$ python3 -q
>>> import numpy as np
>>> import numpy.linalg as la
>>> np.set_printoptions(suppress=True, linewidth=120)
>>> def rnd(a):
...     return np.round(a, 1) + 0
... 
>>> M = np.array([[3, 0, 0, 0, 0, 0, 0],
...     [0, 1, 0, 0, 0, 0, 0],
...     [0, 0, 3, 0, 0, 0, 0],
...     [0, 0, 0, -1, 0, 0, 0],
...     [0, 0, 0, 0, 1, 0, 0],
...     [0, 0, 0, 0, 0, 3, 0],
...     [0, 0, 0, 0, 0, 0, 0]])
>>> rng = np.random.default_rng(320295)
>>> lab = rng.permutation(7)
>>> lab
array([3, 0, 5, 2, 4, 1, 6])
>>> out = M[lab][:, lab]
>>> np.trace(out)
np.int64(10)
>>> mat = np.load("m.npy")
>>> mat
array([[ 2,  3,  4,  5,  6,  7],
       [ 8,  9, 10, 11, 12, 13],
       [14, 15, 16, 17, 18, 19],
       [20, 21, 22, 23, 24, 25],
       [26, 27, 28, 29, 30, 31],
       [32, 33, 34, 35, 36, 37],
       [38, 39, 40, 41, 42, 43],
       [44, 45, 46, 47, 48, 49],
       [50, 51, 52, 53, 54, 55],
       [56, 57, 58, 59, 60, 61],
       [62, 63, 64, 65, 66, 67],
       [68, 69, 70, 71, 72, 73]])
>>> lab = mat[:, 1] > np.median(mat[:, 1])
>>> r0 = mat[lab].mean(axis=0) - mat[~lab].mean(axis=0)
>>> r0
array([36., 36., 36., 36., 36., 36.])
>>> (((mat - mat.mean(axis=0)) @ r0 > 0) == lab).mean()
np.float64(1.0)
>>> lab.astype(int)
array([0, 0, 0, 0, 0, 0, 1, 1, 1, 1, 1, 1])
>>> np.argsort(-np.abs(r0).round(6), kind="stable")
array([0, 1, 2, 3, 4, 5])
>>> ((mat - mat.mean(axis=0)) @ r0 > 0).astype(int)
array([0, 0, 0, 0, 0, 0, 1, 1, 1, 1, 1, 1])
>>> Uu, sv, vt = la.svd(mat)
>>> rnd(sv)
array([363.7,   7. ,   0. ,   0. ,   0. ,   0. ])
>>> out = Uu[:, :2] @ np.diag(sv[:2]) @ vt[:2]
>>> la.matrix_rank(mat, rtol=0.05)
np.int64(1)
>>> rnd(la.norm(mat - out) / la.norm(mat))
np.float64(0.0)
>>> la.matrix_rank(out)
np.int64(2)
>>> cov = np.cov(mat, rowvar=False)
>>> cov.shape
(6, 6)
>>> rnd(la.eigvalsh(cov)[::-1])
array([2808.,    0.,    0.,    0.,    0.,    0.])
>>> rnd(np.polyfit(mat[:, 3], mat[:, 1], 1))
array([ 1., -2.])
>>> data = np.loadtxt("layer19.csv", delimiter=",")
>>> data
array([[  9.9,  13.2,  11.5,  28.3,   3.7,   5.3, -28.5],
       [  2.8,   5.4,  -3.2,  -7.9, -19.1,   3.2,   4.2],
       [-14.5, -12.4,  -0.8, -15.4,   1.5, -12.5,  11. ],
       [  0. ,  -0.3,   0.4,   4.2,   7. ,  -0.2,  -1.7],
       [ -8.7,  -9.4,   2.9,   0.1,  15.6,  -9.3,   0. ],
       [-11.1, -10.7,   0. ,  -7.9,   9.9,  -9.7,   6.7],
       [-10.1,  -2.2,  11.2,   4. ,   1.2, -13.9, -13.9],
       [  5.3,   9.2,   8.2,  16. ,  -2.9,   1. , -19.4],
       [ 14.5,  15.3,   9.1,  27.6,   2.7,   9.7, -26.1]])
>>> r0 = np.array([3, 1, -1])
>>> rnd(np.convolve(data[1], r0))
array([  8.4,  19. ,  -7. , -32.3, -62. ,  -1.6,  34.9,   1. ,  -4.2])
>>> rnd(np.polyval(r0, data[1]))
array([  25.3,   91.9,   26.5,  178.3, 1074.3,   32.9,   56.1])
>>> rnd(np.correlate(data[1], data[4], "full"))
array([   0. ,  -26. ,   -6.5,  114.3,   32.2,   43.4, -412.9,  -30.9,  112.6,  258. ,  148.3,  -67.3,  -36.5])
>>> Uu, sv, vt = la.svd(M)
>>> sv
array([3., 3., 3., 1., 1., 1., 0.])
>>> out = Uu[:, :6] @ np.diag(sv[:6]) @ vt[:6]
>>> la.matrix_rank(M, rtol=0.05)
np.int64(6)
>>> np.abs(M - out).max()
np.float64(0.0)
>>> rnd(la.norm(M - out) / la.norm(M))
np.float64(0.0)
>>> rnd(la.norm(M - out, 2)), sv[6]
(np.float64(0.0), np.float64(0.0))
>>> x0 = np.array([2, 1, 2, 0, 1, 0, 0])
>>> rhs = data @ x0
>>> rnd(la.solve(data.T @ data, data.T @ rhs))
array([2., 1., 2., 0., 1., 0., 0.])
>>> rhs = rhs + 0.1 * rng.normal(size=9)
>>> rnd(rhs)
array([ 59.7, -14.6, -41.5,   7.4,  -5.5, -22.9,   1.2,  33.4,  65.3])
>>> b, *_ = la.lstsq(data, rhs)
>>> rnd(la.norm(rhs - data @ b))
np.float64(0.1)
>>> rnd(np.abs(la.svd(data)[2][-1]))
array([0.2, 0.1, 0.6, 0.4, 0.1, 0.3, 0.7])
>>> la.cond(data) > 100
np.True_
>>> Uu, sv, vt = la.svd(data)
>>> rnd(sv)
array([77.4, 40. , 22. ,  1.1,  1.1,  0.7,  0.2])
>>> np.argmax(sv[:-1] / (sv[1:] + 1e-6)) + 1
np.int64(3)
>>> out = Uu[:, :3] @ np.diag(sv[:3]) @ vt[:3]
>>> la.matrix_rank(out)
np.int64(3)
>>> J = np.load("mat.npy")
>>> J
array([[1, 0, 1, 0, 1, 0],
       [2, 1, 2, 1, 2, 1],
       [2, 2, 2, 2, 2, 2],
       [1, 0, 1, 0, 1, 0],
       [2, 1, 2, 1, 2, 1],
       [2, 2, 2, 2, 2, 2]])
>>> out = J / np.sqrt((J ** 2).mean(axis=1, keepdims=True))
>>> J - J.mean(axis=1, keepdims=True)
array([[ 0.5, -0.5,  0.5, -0.5,  0.5, -0.5],
       [ 0.5, -0.5,  0.5, -0.5,  0.5, -0.5],
       [ 0. ,  0. ,  0. ,  0. ,  0. ,  0. ],
       [ 0.5, -0.5,  0.5, -0.5,  0.5, -0.5],
       [ 0.5, -0.5,  0.5, -0.5,  0.5, -0.5],
       [ 0. ,  0. ,  0. ,  0. ,  0. ,  0. ]])
>>> rnd(out[0])
array([1.4, 0. , 1.4, 0. , 1.4, 0. ])
>>> la.matrix_rank(J - J.mean(axis=1, keepdims=True))
np.int64(1)
>>> W0 = np.load("dump.npy")
>>> W0
array([[  3.,   0.,   0.,   0.,   0.,   0.,   0.,   0.,   0.,   0.,   0.,   0.],
       [  0.,  12., -12.,   0.,  12.,  -6.,   0., -12.,  -3., -12.,   6., -15.],
       [  0., -12.,  19.,   0., -16.,   8.,   0.,  16.,   4.,  16.,  -8.,  20.],
       [  0.,   0.,   0.,   3.,   0.,   0.,   0.,   0.,   0.,   0.,   0.,   0.],
       [  0.,  12., -16.,   0.,  19.,  -8.,   0., -16.,  -4., -16.,   8., -20.],
       [  0.,  -6.,   8.,   0.,  -8.,   7.,   0.,   8.,   2.,   8.,  -4.,  10.],
       [  0.,   0.,   0.,   0.,   0.,   0.,   3.,   0.,   0.,   0.,   0.,   0.],
       [  0., -12.,  16.,   0., -16.,   8.,   0.,  19.,   4.,  16.,  -8.,  20.],
       [  0.,  -3.,   4.,   0.,  -4.,   2.,   0.,   4.,   4.,   4.,  -2.,   5.],
       [  0., -12.,  16.,   0., -16.,   8.,   0.,  16.,   4.,  19.,  -8.,  20.],
       [  0.,   6.,  -8.,   0.,   8.,  -4.,   0.,  -8.,  -2.,  -8.,   7., -10.],
       [  0., -15.,  20.,   0., -20.,  10.,   0.,  20.,   5.,  20., -10.,  28.]])
>>> def softmax(z):
...     e = np.exp(z - z.max(axis=-1, keepdims=True))
...     return e / e.sum(axis=-1, keepdims=True)
... 
>>> rnd(softmax(W0[8]))
array([0. , 0. , 0.1, 0. , 0. , 0. , 0. , 0.1, 0.1, 0.1, 0. , 0.4])
>>> rnd(softmax(10 * W0[8]))
array([0., 0., 0., 0., 0., 0., 0., 0., 0., 0., 0., 1.])
>>> scores = W0 @ W0.T / np.sqrt(12)
>>> rnd(softmax(scores)[8] @ W0)
array([  0., -15.,  20.,   0., -20.,  10.,   0.,  20.,   5.,  20., -10.,  28.])
>>> rnd(softmax(scores))
array([[0.5, 0. , 0. , 0. , 0. , 0. , 0. , 0. , 0. , 0. , 0. , 0. ],
       [0. , 0. , 0. , 0. , 1. , 0. , 0. , 0. , 0. , 0. , 0. , 0. ],
       [0. , 0. , 0. , 0. , 0. , 0. , 0. , 0. , 0. , 0. , 0. , 1. ],
       [0. , 0. , 0. , 0.5, 0. , 0. , 0. , 0. , 0. , 0. , 0. , 0. ],
       [0. , 0. , 0. , 0. , 1. , 0. , 0. , 0. , 0. , 0. , 0. , 0. ],
       [0. , 0. , 0. , 0. , 0. , 0. , 0. , 0. , 0. , 0. , 0. , 1. ],
       [0. , 0. , 0. , 0. , 0. , 0. , 0.5, 0. , 0. , 0. , 0. , 0. ],
       [0. , 0. , 0. , 0. , 0. , 0. , 0. , 0. , 0. , 0. , 0. , 1. ],
       [0. , 0. , 0. , 0. , 0. , 0. , 0. , 0. , 0. , 0. , 0. , 1. ],
       [0. , 0. , 0. , 0. , 0. , 0. , 0. , 0. , 0. , 0. , 0. , 1. ],
       [0. , 0. , 0. , 0. , 1. , 0. , 0. , 0. , 0. , 0. , 0. , 0. ],
       [0. , 0. , 0. , 0. , 0. , 0. , 0. , 0. , 0. , 0. , 0. , 1. ]])
